In [1]: import numpy as np

In [2]: np.set_printoptions(suppress=True, linewidth=120)

In [3]: tidy = lambda a: np.round(a, 2) + 0

In [4]: M2 = np.array([[5, -5, -4, 2, 4, 1, 5],
   ...:     [0, -1, 3, 3, 1, 5, -1],
   ...:     [1, -5, -4, -2, -5, -1, 2],
   ...:     [2, 4, 2, 1, -1, -1, 0],
   ...:     [5, -4, -5, -4, 0, -1, -3],
   ...:     [-5, 1, 0, 3, 5, -1, -3],
   ...:     [-1, 0, 0, -5, -5, 0, -1]])

In [5]: data = np.triu(M2)

In [6]: print(data)
[[ 5 -5 -4  2  4  1  5]
 [ 0 -1  3  3  1  5 -1]
 [ 0  0 -4 -2 -5 -1  2]
 [ 0  0  0  1 -1 -1  0]
 [ 0  0  0  0  0 -1 -3]
 [ 0  0  0  0  0 -1 -3]
 [ 0  0  0  0  0  0 -1]]

In [7]: # looks like rank 6

In [8]: print(np.abs(np.diag(np.linalg.qr(data)[1])) > 1e-9)
[ True  True  True  True False  True  True]

In [9]: print(tidy(np.linalg.norm(data, 2) / np.linalg.norm(data)))
0.71

In [10]: rk = np.linalg.matrix_rank(data)

In [11]: print(rk)
6

In [12]: N = np.linalg.svd(data)[2][rk:].T

In [13]: print(tidy(N[:, 0] / N[np.abs(N[:, 0]).round(6).argmax(), 0]))
[ 1.    0.32  0.45 -0.26 -0.26  0.    0.  ]

In [14]: print(tidy(data @ N))
[[0.]
 [0.]
 [0.]
 [0.]
 [0.]
 [0.]
 [0.]]

In [15]: print([int(np.linalg.matrix_rank(data[:, :j + 1])) for j in range(7)])
[1, 2, 3, 4, 4, 5, 6]

In [16]: print(np.allclose(data @ N, 0))
True

In [17]: print(tidy(N @ N.T))
[[ 0.69  0.22  0.31 -0.18 -0.18  0.    0.  ]
 [ 0.22  0.07  0.1  -0.06 -0.06  0.    0.  ]
 [ 0.31  0.1   0.14 -0.08 -0.08  0.    0.  ]
 [-0.18 -0.06 -0.08  0.05  0.05  0.    0.  ]
 [-0.18 -0.06 -0.08  0.05  0.05  0.    0.  ]
 [ 0.    0.    0.    0.    0.    0.    0.  ]
 [ 0.    0.    0.    0.    0.    0.    0.  ]]

In [18]: print(data @ data)
[[ 25 -20 -19   5  33 -23   2]
 [  0   1 -15  -6 -19 -17 -10]
 [  0   0  16   6  22  12   8]
 [  0   0   0   1  -1   1   6]
 [  0   0   0   0   0   1   6]
 [  0   0   0   0   0   1   6]
 [  0   0   0   0   0   0   1]]

In [19]: print(tidy(np.sort(np.linalg.eigvals(data))))
[-4. -1. -1. -1.  0.  1.  5.]

In [20]: print(np.prod(np.diag(data)), tidy(np.linalg.det(data)))
0 0.0

In [21]: print(np.linalg.matrix_rank(data - data[0, 0] * np.eye(7)))
6

In [22]: K = np.load("layer3.npy")

In [23]: print(K)
[[-2  4  0  3  3  1  1]
 [-1  5  1  4  4  2  2]
 [-1  5  1  4  4  2  2]
 [-3  3 -1  2  2  0  0]
 [-3  3 -1  2  2  0  0]
 [-3  3 -1  2  2  0  0]
 [-6  0 -4 -1 -1 -3 -3]
 [-5  1 -3  0  0 -2 -2]]

In [24]: # rows 1 and 2 are equal

In [25]: print(np.linalg.matrix_rank(K, rtol=0.1))
2

In [26]: print(np.argsort(-np.linalg.norm(K, axis=0).round(6), kind="stable")[:3])
[0 1 3]

In [27]: print([round(float(x), 2) for x in np.linalg.svd(K, compute_uv=False)[:3]])
[15.34, 11.6, 0.0]

In [28]: print(tidy(np.linalg.norm(K, 2) / np.linalg.norm(K)))
0.8

In [29]: U, sigma, Vt = np.linalg.svd(data)

In [30]: print(np.argmax(sigma[:-1] / (sigma[1:] + 1e-6)) + 1)
6

In [31]: M2 = U[:, :6] @ np.diag(sigma[:6]) @ Vt[:6]

In [32]: print(tidy(np.abs(data - M2).max()))
0.0

In [33]: G = K.T @ K

In [34]: print(np.trace(G), (K ** 2).sum())
370 370

In [35]: print(tidy(np.linalg.eigvalsh(G)[::-1]))
[235.45 134.55   0.     0.     0.     0.     0.  ]

In [36]: rng = np.random.default_rng(424520)

In [37]: arr = np.eye(6, dtype=int)[rng.permutation(6)]

In [38]: print(arr)
[[0 1 0 0 0 0]
 [1 0 0 0 0 0]
 [0 0 0 0 1 0]
 [0 0 0 1 0 0]
 [0 0 1 0 0 0]
 [0 0 0 0 0 1]]

In [39]: # 4 blocks once reordered

In [40]: x0 = np.array([-8, -4, 9, 1, -4, -3])

In [41]: print(tidy(np.abs(np.linalg.eigvals(arr))))
[1. 1. 1. 1. 1. 1.]

In [42]: print(6 - np.linalg.matrix_rank(arr - np.eye(6), tol=1e-8))
4

In [43]: print([p for p in range(1, 25) if np.allclose(np.linalg.matrix_power(arr, p), np.eye(6))])
[2, 4, 6, 8, 10, 12, 14, 16, 18, 20, 22, 24]

In [44]: print(arr.T @ (arr @ x0))
[-8 -4  9  1 -4 -3]

In [45]: print(tidy(np.linalg.det(arr)))
1.0

In [46]: print(tidy(np.sort(np.abs(np.degrees(np.angle(np.linalg.eigvals(arr)))))))
[  0.   0.   0.   0. 180. 180.]

In [47]: print(tidy(np.linalg.inv(arr)))
[[0. 1. 0. 0. 0. 0.]
 [1. 0. 0. 0. 0. 0.]
 [0. 0. 0. 0. 1. 0.]
 [0. 0. 0. 1. 0. 0.]
 [0. 0. 1. 0. 0. 0.]
 [0. 0. 0. 0. 0. 1.]]

In [48]: x0 = np.array([1, -1, 2, -2, -1, 2])

In [49]: target = arr @ x0

In [50]: print(target)
[-1  1 -1 -2  2  2]

In [51]: print(tidy(np.linalg.solve(arr, target)))
[ 1. -1.  2. -2. -1.  2.]

In [52]: print(tidy(np.linalg.norm(arr, axis=0)))
[1. 1. 1. 1. 1. 1.]

In [53]: print(arr @ arr.T)
[[1 0 0 0 0 0]
 [0 1 0 0 0 0]
 [0 0 1 0 0 0]
 [0 0 0 1 0 0]
 [0 0 0 0 1 0]
 [0 0 0 0 0 1]]

In [54]: print(arr[:, 1] @ arr[:, 3])
0

In [55]: print(arr.T @ arr)
[[1 0 0 0 0 0]
 [0 1 0 0 0 0]
 [0 0 1 0 0 0]
 [0 0 0 1 0 0]
 [0 0 0 0 1 0]
 [0 0 0 0 0 1]]

In [56]: print(tidy(np.linalg.svd(arr, compute_uv=False)))
[1. 1. 1. 1. 1. 1.]

In [57]: x0 = np.array([3, 4, 1, 5, 0, 5])

In [58]: h = np.maximum(arr @ x0, 0)

In [59]: print(np.maximum(arr @ x0, 0) - np.maximum(-arr @ x0, 0))
[4 3 0 5 1 5]

In [60]: ev, V = np.linalg.eigh(arr)

In [61]: print(np.unique(ev.round(6) + 0, return_counts=True)[1])
[2 4]

In [62]: F = np.loadtxt("run3.csv", delimiter=",")

In [63]: print(F)
[[ 0.6 -0.3 -0.4  1.2  0.2 -0.7  2. ]
 [ 0.5 -1.7 -0.8  1.5  0.8  1.2  0.2]
 [ 0.9  0.2 -0.9  0.3 -0.2  1.   0.8]
 [ 1.1 -0.7 -0.7 -0.1  1.   0.2  1.7]
 [ 0.1  1.1 -1.6  0.2  0.  -0.5  1.4]
 [ 0.5 -0.5 -0.3 -0.6 -0.3 -1.  -0.1]
 [-1.5  2.   0.5  4.  -3.5 -3.5 -3.5]
 [ 0.6 -0.4 -0.2  1.2  0.1 -1.  -1.6]
 [-0.3 -0.8 -0.4  0.4  0.2  1.   0.2]
 [-1.1  1.   0.2 -1.   1.1 -0.7  1.1]
 [-0.5 -0.7 -0.2 -0.1 -0.3  0.7  1.8]
 [ 1.9 -0.1  2.  -0.5  1.1 -1.5  2.1]
 [-1.6  0.6 -1.8 -1.2  2.1  0.2 -0.1]
 [-0.9  0.6  0.  -0.9 -1.4 -1.9 -0.3]
 [-0.4 -0.3  1.5  0.6  0.4 -0.5 -0.1]
 [-0.2 -1.1 -0.9 -0.5  0.4  0.  -1. ]
 [ 0.7  0.8  0.3  0.   0.3  0.1 -0.6]
 [-0.5  1.  -0.6  0.1 -0.8  1.1 -1.3]
 [ 0.3 -1.1  0.3  0.6  1.1 -0.3 -0.3]
 [-1.3  0.7  0.1 -1.  -1.9  1.5  0.6]
 [-1.4 -1.1 -0.8 -0.4  0.1 -0.1  1.2]
 [ 0.8  0.8 -1.1  1.   0.9  0.4  1.4]
 [-1.  -0.2  1.7  0.7 -1.9  0.  -0.8]
 [ 0.4  0.6 -0.3 -0.2  0.9 -0.9  0. ]
 [-0.2  0.7  0.9  1.3  0.5  1.1 -0.4]
 [-0.5  0.9  2.5 -0.2 -0.9 -0.4 -0.8]
 [ 0.6  0.1 -0.4 -2.  -0.7 -0.3  0.5]
 [-0.7  1.1  0.1  0.6 -2.1  0.2 -1.5]
 [-1.   1.3 -1.9  0.5  0.8 -0.4 -0.4]
 [-0.8  0.6  1.6 -0.1  0.7  0.7  0.3]
 [ 0.7  0.1 -1.7 -0.2 -0.7  1.  -1.4]
 [ 1.2  0.9  0.5 -0.6 -0.9 -1.5 -0.5]
 [ 0.9  0.7  0.8  0.2 -0.4 -2.1  0.2]
 [ 0.7  1.8 -1.2  2.  -1.5  2.1 -1.3]
 [-1.2  0.8 -0.5  1.3  1.4 -0.1  0.2]
 [ 0.3 -0.1 -1.1  0.3 -1.2 -0.8  0.4]
 [-1.9 -1.2  0.2 -1.6 -1.1 -0.3 -1.2]
 [-0.2 -1.4 -0.5  0.7 -0.3  1.2  0. ]
 [-0.3 -0.4  0.6  0.2 -1.7  0.  -0.6]
 [-0.3 -1.4  0.4  0.5  0.6  1.1 -0.8]]

In [64]: lab = F[:, 0] > np.median(F[:, 0])

In [65]: u = F[lab].mean(axis=0) - F[~lab].mean(axis=0)

In [66]: print(tidy((((F - F.mean(axis=0)) @ u > 0) == lab).mean()))
0.98

In [67]: print(lab.astype(int))
[1 1 1 1 1 1 0 1 0 0 0 1 0 0 0 0 1 0 1 0 0 1 0 1 0 0 1 0 0 0 1 1 1 1 0 1 0 0 0 0]

In [68]: print(((F - F.mean(axis=0)) @ u > 0).astype(int))
[1 1 1 1 1 1 0 1 0 0 1 1 0 0 0 0 1 0 1 0 0 1 0 1 0 0 1 0 0 0 1 1 1 1 0 1 0 0 0 0]

In [69]: print(np.argsort(-np.abs(u).round(6), kind="stable"))
[0 6 2 4 5 3 1]

In [70]: Xc = F - F.mean(axis=0)

In [71]: U, sigma, Vt = np.linalg.svd(Xc, full_matrices=False)

In [72]: print(tidy(Vt[0] * np.sign(Vt[0, np.abs(Vt[0]).argmax()])))
[ 0.18 -0.27 -0.19 -0.33  0.58  0.28  0.58]

In [73]: print(np.searchsorted(np.cumsum(sigma ** 2) / (sigma ** 2).sum(), 0.9) + 1)
6

In [74]: print(tidy(np.abs(Vt[-1])))
[0.51 0.22 0.1  0.39 0.35 0.11 0.63]

In [75]: q, V = np.linalg.qr(F[:, :6])[0], np.linalg.qr(F[:, 6:])[0]

In [76]: sigma = np.linalg.svd(q.T @ V, compute_uv=False)

In [77]: print(tidy(np.linalg.norm(q @ q.T - V @ V.T, 2)))
1.0

In [78]: print(tidy(np.degrees(np.arccos(sigma.clip(0, 1)))))
[51.25]

In [79]: mat = np.loadtxt("sample5.csv", delimiter=",")

In [80]: print(mat)
[[-1.  0.  0.  0.  0.  0.  0.  0.  0.  0.]
 [ 0.  2.  0.  0.  0.  0.  0.  0.  0.  0.]
 [ 0.  0.  0.  0.  0.  0.  0.  0.  0.  0.]
 [ 0.  0.  0.  0.  0.  0.  0.  0.  0.  0.]
 [ 0.  0.  0.  0. -1.  0.  0.  0.  0.  0.]
 [ 0.  0.  0.  0.  0.  3.  0.  0.  0.  0.]
 [ 0.  0.  0.  0.  0.  0.  1.  0.  0.  0.]
 [ 0.  0.  0.  0.  0.  0.  0. -1.  0.  0.]
 [ 0.  0.  0.  0.  0.  0.  0.  0. -3.  0.]
 [ 0.  0.  0.  0.  0.  0.  0.  0.  0. -2.]]

In [81]: th = np.radians(60)

In [82]: r_ = np.eye(10)

In [83]: r_[1, 1] = r_[7, 7] = np.cos(th)

In [84]: r_[1, 7], r_[7, 1] = -np.sin(th), np.sin(th)

In [85]: print(tidy(r_))
[[ 1.    0.    0.    0.    0.    0.    0.    0.    0.    0.  ]
 [ 0.    0.5   0.    0.    0.    0.    0.   -0.87  0.    0.  ]
 [ 0.    0.    1.    0.    0.    0.    0.    0.    0.    0.  ]
 [ 0.    0.    0.    1.    0.    0.    0.    0.    0.    0.  ]
 [ 0.    0.    0.    0.    1.    0.    0.    0.    0.    0.  ]
 [ 0.    0.    0.    0.    0.    1.    0.    0.    0.    0.  ]
 [ 0.    0.    0.    0.    0.    0.    1.    0.    0.    0.  ]
 [ 0.    0.87  0.    0.    0.    0.    0.    0.5   0.    0.  ]
 [ 0.    0.    0.    0.    0.    0.    0.    0.    1.    0.  ]
 [ 0.    0.    0.    0.    0.    0.    0.    0.    0.    1.  ]]

In [86]: M2 = mat @ r_.T

In [87]: print(np.allclose(np.linalg.norm(mat, axis=1), np.linalg.norm(M2, axis=1)))
True

In [88]: print(tidy(M2))
[[-1.    0.    0.    0.    0.    0.    0.    0.    0.    0.  ]
 [ 0.    1.    0.    0.    0.    0.    0.    1.73  0.    0.  ]
 [ 0.    0.    0.    0.    0.    0.    0.    0.    0.    0.  ]
 [ 0.    0.    0.    0.    0.    0.    0.    0.    0.    0.  ]
 [ 0.    0.    0.    0.   -1.    0.    0.    0.    0.    0.  ]
 [ 0.    0.    0.    0.    0.    3.    0.    0.    0.    0.  ]
 [ 0.    0.    0.    0.    0.    0.    1.    0.    0.    0.  ]
 [ 0.    0.87  0.    0.    0.    0.    0.   -0.5   0.    0.  ]
 [ 0.    0.    0.    0.    0.    0.    0.    0.   -3.    0.  ]
 [ 0.    0.    0.    0.    0.    0.    0.    0.    0.   -2.  ]]
